In [1]: import numpy as np

In [2]: np.set_printoptions(suppress=True, linewidth=120)

In [3]: def rnd(a):
   ...:     return np.round(a, 2) + 0
   ...: 

In [4]: M2 = np.array([[0], [1], [-1], [2]])

In [5]: C = np.array([[4, 1, 2, 3]])

In [6]: A = M2 @ C

In [7]: print(A)
[[ 0  0  0  0]
 [ 4  1  2  3]
 [-4 -1 -2 -3]
 [ 8  2  4  6]]

In [8]: print(np.trace(A))
5

In [9]: print(np.allclose(A @ A.T, A.T @ A))
False

In [10]: print(np.linalg.matrix_power(A, 4))
[[   0    0    0    0]
 [ 500  125  250  375]
 [-500 -125 -250 -375]
 [1000  250  500  750]]

In [11]: print((A + A.T) / 2)
[[ 0.   2.  -2.   4. ]
 [ 2.   1.   0.5  2.5]
 [-2.   0.5 -2.   0.5]
 [ 4.   2.5  0.5  6. ]]

In [12]: print(rnd(np.abs(np.linalg.eigvals(A)).max()))
5.0

In [13]: M = np.array([[-0.2, -0.9, 0.0, -0.9, -1.4],
    ...:     [-0.8, 1.2, 1.3, -0.2, -0.8],
    ...:     [0.0, 0.7, -0.3, 0.7, 0.4]])

In [14]: f = np.array([0, 3])

In [15]: print(rnd(np.array([np.convolve(row, f, "same") for row in M])))
[[ 0.  -0.6 -2.7  0.  -2.7]
 [ 0.  -2.4  3.6  3.9 -0.6]
 [ 0.   0.   2.1 -0.9  2.1]]

In [16]: M2 = np.array([[1, 8, 6], [3, 2, 2], [5, 6, 0], [3, 9, 0], [9, 9, 9]])

In [17]: print(rnd(M @ M2))
[[-18.2 -24.1 -15.6]
 [  1.5  -5.2  -9.6]
 [  6.3   9.5   5. ]]

In [18]: print(rnd(M2.T @ M.T))
[[-18.2   1.5   6.3]
 [-24.1  -5.2   9.5]
 [-15.6  -9.6   5. ]]

In [19]: print(rnd(np.einsum("ij->j", M)))
[-1.   1.   1.  -0.4 -1.8]

In [20]: print(np.linalg.matrix_rank(M @ M2))
3

In [21]: print(rnd(np.einsum("ik,kj->ji", M, M2)))
[[-18.2   1.5   6.3]
 [-24.1  -5.2   9.5]
 [-15.6  -9.6   5. ]]

In [22]: theta = np.radians(15)

In [23]: R = np.eye(5)

In [24]: R[4, 4] = R[2, 2] = np.cos(theta)

In [25]: R[4, 2], R[2, 4] = -np.sin(theta), np.sin(theta)

In [26]: print(rnd(R))
[[ 1.    0.    0.    0.    0.  ]
 [ 0.    1.    0.    0.    0.  ]
 [ 0.    0.    0.97  0.    0.26]
 [ 0.    0.    0.    1.    0.  ]
 [ 0.    0.   -0.26  0.    0.97]]

In [27]: M2 = M @ R.T

In [28]: print(np.allclose(M @ M.T, M2 @ M2.T))
True

In [29]: print(np.allclose(np.linalg.norm(M, axis=1), np.linalg.norm(M2, axis=1)))
True

In [30]: print(rnd(np.linalg.det(R)), rnd(np.trace(R)))
1.0 4.93
